$ python3 -q
>>> import numpy as np
>>> np.set_printoptions(suppress=True, linewidth=140)
>>> def tidy(a):
...     return np.round(a, 3) + 0
... 
>>> other = np.array([[1, 3, 5], [-4, 1, 5], [-1, 1, -1]])
>>> E = other + other.T
>>> E
array([[ 2, -1,  4],
       [-1,  2,  6],
       [ 4,  6, -2]])
>>> tidy(np.linalg.eigvalsh(E).min())
np.float64(-7.84)
>>> np.all(np.linalg.eigvalsh(E) > 0)
np.False_
>>> try:
...     np.linalg.cholesky(E)
... except np.linalg.LinAlgError as e:
...     print("failed:", e)
... 
failed: Matrix is not positive definite
>>> [round(float(np.linalg.det(E[:i, :i])), 2) + 0 for i in range(1, 4)]
[2.0, 3.0, -158.0]
>>> evals, evecs = np.linalg.eig(E)
>>> tidy(evals)
array([-7.84 ,  2.906,  6.934])
>>> tidy(np.sort(np.linalg.eigvals(np.linalg.inv(E))))
array([-0.128,  0.144,  0.344])
>>> tidy(np.sort(np.linalg.eigvals(E.T)))
array([-7.84 ,  2.906,  6.934])
>>> tidy(E @ evecs[:, 0] - evals[0] * evecs[:, 0])
array([0., 0., 0.])
>>> rng = np.random.default_rng(3667)
>>> other = E + rng.integers(-2, 3, (3, 2)) @ rng.integers(-2, 3, (2, 3))
>>> other
array([[ 1,  1,  4],
       [ 1, -2,  6],
       [ 5,  5, -3]])
>>> tidy(np.linalg.svd(other - E, compute_uv=False))
array([5.185, 1.056, 0.   ])
>>> other - E
array([[-1,  2,  0],
       [ 2, -4,  0],
       [ 1, -1, -1]])
>>> np.abs(other - E).sum(axis=1)
array([3, 6, 3])
